$ python -q
>>> import numpy as np
>>> np.set_printoptions(precision=1, suppress=True, linewidth=100)
>>> def rd(a):
...     return np.round(a, 1) + 0
... 
>>> data = np.load("data.npy")
>>> data
array([[-2.5, -1.4,  0.4,  0.5,  0.6, -0.2],
       [ 0.7, -1.3, -0.2,  0.8, -1.2,  2.2],
       [ 0.6,  0.1,  1.5,  2.1,  0.2,  1.4],
       [ 1.8, -0.1,  2.1, -1. ,  0.3,  0. ],
       [ 0.8,  0.8, -0.1,  1.8,  1.1,  1.8],
       [-0.3, -2. ,  1.5,  1.4, -0.7,  0.6],
       [ 0.7,  2.4,  1.1, -0.4,  1. ,  0. ],
       [-0.8, -1.7, -1.7, -1.1, -0.1, -1.1],
       [ 0. , -1.9, -2.3,  0.5,  0.3, -0.2],
       [ 0.7,  1.4,  0.1,  1.1,  1.9, -1.3],
       [-0.6,  1.5,  1.9,  1.4,  0.9,  0. ],
       [-1.5, -0.5,  0. ,  0.5,  2.3, -1. ],
       [-0.9, -1.4, -0.3, -2.3,  0. ,  0.9],
       [-1.2,  0.9, -0.4, -1.7,  1.6, -1. ],
       [-0.2, -0.9, -0.6, -0.6,  2.7, -0.5],
       [ 0.9,  0.6,  2.1, -1.3, -1. , -1.1],
       [ 0.7,  0.2,  1. ,  1.6, -1.3,  1.7],
       [ 0.2, -1.7,  1.8,  0. ,  0.8,  1.5]])
>>> Ac = data - data.mean(axis=0)
>>> Uu, sigma, Vt = np.linalg.svd(Ac, full_matrices=False)
>>> (np.sign(Uu[:, 0]) == np.sign(Uu[0, 0])).astype(int)
array([1, 0, 0, 0, 0, 0, 0, 1, 1, 1, 0, 1, 1, 1, 1, 0, 0, 0])
>>> np.abs(Uu[:, 0]).argmax()
np.int64(7)
>>> rd(sigma)
array([7.2, 6.4, 5.1, 3.9, 3.1, 2.8])
>>> proj = data @ np.linalg.solve(data.T @ data, data.T)
>>> print(np.linalg.matrix_rank(np.eye(18) - proj))
12
>>> np.trace(proj)
np.float64(6.0)
>>> K = np.load("test18.npy")
>>> K
array([[ 4. ,  1.4, -1.4],
       [ 4.5,  0.1, -1.7],
       [ 5. ,  0.4, -0.9],
       [-1.5, -0.6,  0.2],
       [ 3. ,  1. , -0.7],
       [-5. ,  1.1, -0.2],
       [-0.5, -0.6, -0.9]])
>>> def softmax(z):
...     e = np.exp(z - z.max(axis=-1, keepdims=True))
...     return e / e.sum(axis=-1, keepdims=True)
... 
>>> rd(softmax(K[2]))
array([1., 0., 0.])
>>> rd(softmax(K).sum(axis=1))
array([1., 1., 1., 1., 1., 1., 1.])
>>> rd(softmax(K[2] + -1))
array([1., 0., 0.])
>>> S = K @ K.T / np.sqrt(3)
>>> rd(softmax(S + np.triu(np.full(S.shape, -np.inf), 1)))
array([[1. , 0. , 0. , 0. , 0. , 0. , 0. ],
       [0.2, 0.8, 0. , 0. , 0. , 0. , 0. ],
       [0.1, 0.2, 0.7, 0. , 0. , 0. , 0. ],
       [0. , 0. , 0. , 1. , 0. , 0. , 0. ],
       [0.2, 0.3, 0.5, 0. , 0. , 0. , 0. ],
       [0. , 0. , 0. , 0. , 0. , 1. , 0. ],
       [0. , 0.1, 0. , 0.2, 0. , 0.4, 0.3]])
>>> rd(softmax(S)[2] @ K)
array([ 4.8,  0.4, -1.1])
>>> softmax(S).round(6).argmax(axis=1)
array([2, 2, 2, 5, 2, 5, 5])
>>> M = np.array([[7.4, 6.2, -6.6, 5.2, 6.2, 7.1],
...     [0.1, 0.7, -0.4, 0.3, 0.0, 1.4],
...     [-8.0, -5.4, 2.6, -5.3, -5.4, -2.3]])
>>> M
array([[ 7.4,  6.2, -6.6,  5.2,  6.2,  7.1],
       [ 0.1,  0.7, -0.4,  0.3,  0. ,  1.4],
       [-8. , -5.4,  2.6, -5.3, -5.4, -2.3]])
>>> np.unravel_index(np.abs(M).argmax(), M.shape)
(np.int64(2), np.int64(0))
>>> np.zeros(3, 6)
Traceback (most recent call last):
  File "<python-input-26>", line 1, in <module>
    np.zeros(3, 6)
    ~~~~~~~~^^^^^^
TypeError: Cannot interpret '6' as a data type
>>> M[:, 6]
Traceback (most recent call last):
  File "<python-input-27>", line 1, in <module>
    M[:, 6]
    ~^^^^^^
IndexError: index 6 is out of bounds for axis 1 with size 6
>>> print(rd(np.diff(M, axis=0)))
[[-7.3 -5.5  6.2 -4.9 -6.2 -5.7]
 [-8.1 -6.1  3.  -5.6 -5.4 -3.7]]
>>> np.linalg.matrix_rank(M)
np.int64(3)
>>> M.shape
(3, 6)
>>> np.linalg.rank(M)
Traceback (most recent call last):
  File "<python-input-31>", line 1, in <module>
    np.linalg.rank(M)
    ^^^^^^^^^^^^^^
AttributeError: module 'numpy.linalg' has no attribute 'rank'
>>> rd(np.linalg.norm(M))
np.float64(20.4)
>>> rd(M.sum(axis=0))
array([-0.5,  1.5, -4.4,  0.2,  0.8,  6.2])
>>> rd(softmax(M[1] + -1))
array([0.1, 0.2, 0.1, 0.1, 0.1, 0.4])
>>> rd(softmax(M).sum(axis=1))
array([1., 1., 1.])
>>> S = M @ M.T / np.sqrt(6)
>>> print(softmax(S).round(6).argmax(axis=1))
[0 0 2]
>>> blk = np.stack([M, -2 * M, M[::-1]])
>>> rd(np.einsum("bij,cij->bc", blk, blk))
array([[ 417.8, -835.6, -371.7],
       [-835.6, 1671.3,  743.4],
       [-371.7,  743.4,  417.8]])
>>> blk.shape
(3, 3, 6)
>>> rd(np.linalg.norm(blk, axis=(1, 2)))
array([20.4, 40.9, 20.4])
>>> rd(blk.sum(axis=0))
array([[-15.4, -11.6,   9.2, -10.5, -11.6,  -9.4],
       [  0. ,   0. ,   0. ,   0. ,   0. ,   0. ],
       [ 15.4,  11.6,  -9.2,  10.5,  11.6,   9.4]])
>>> x = np.array([1, 2, 1, 2, 2, 0])
>>> print(np.einsum("ij,j->i", M, x))
[ 36.    1.7 -37.6]
>>> print(M @ np.eye(6)[4])
[ 6.2  0.  -5.4]
>>> x @ M
Traceback (most recent call last):
  File "<python-input-46>", line 1, in <module>
    x @ M
    ~~^~~
ValueError: matmul: Input operand 1 has a mismatch in its core dimension 0, with gufunc signature (n?,k),(k,m?)->(n?,m?) (size 3 is different from 6)
>>> mat = np.load("dump.npy")
>>> mat
array([[ 0.,  0.,  0.,  0., -3.],
       [ 0.,  0.,  0.,  0., -5.],
       [ 0.,  0.,  0.,  0., -4.],
       [ 0.,  0.,  0.,  0., -4.],
       [-3., -5., -4., -4.,  0.]])
>>> Uu, sigma, Vt = np.linalg.svd(mat)
>>> print(rd(sigma))
[8.1 8.1 0.  0.  0. ]
>>> np.argmax(sigma[:-1] / (sigma[1:] + 1e-6)) + 1
np.int64(2)
>>> other = Uu[:, :2] @ np.diag(sigma[:2]) @ Vt[:2]
>>> rd(other)
array([[ 0.,  0.,  0.,  0., -3.],
       [ 0.,  0.,  0.,  0., -5.],
       [ 0.,  0.,  0.,  0., -4.],
       [ 0.,  0.,  0.,  0., -4.],
       [-3., -5., -4., -4.,  0.]])
>>> other = np.array([[1, 1, -2], [-1, 1, -2]])
>>> W2 = np.kron(other, mat)
>>> np.linalg.matrix_rank(W2)
np.int64(4)
>>> rd(np.linalg.norm(W2, 2)), rd(np.linalg.norm(other, 2) * np.linalg.norm(mat, 2))
(np.float64(25.7), np.float64(25.7))
>>> A = np.array([[2, 0, 0, 0], [0, -1, 0, 0], [0, -1, -1, 0], [3, 2, 2, 3]])
>>> x = np.array([-3, 2, -3, -2])
>>> target = A @ x
>>> c, lr = np.zeros(4), 1 / np.linalg.norm(A, 2) ** 2
>>> for i in range(4):
...     c -= lr * A.T @ (A @ c - target)
...     if i % 1 == 0: print(i, round(np.linalg.norm(A @ c - target), 1))
... 
0 3.8
1 3.5
2 3.2
3 3.0
>>> rd(c)
array([-2.5, -0.7, -1.1, -1.8])
>>> rd(np.linalg.cond(A))
np.float64(8.9)
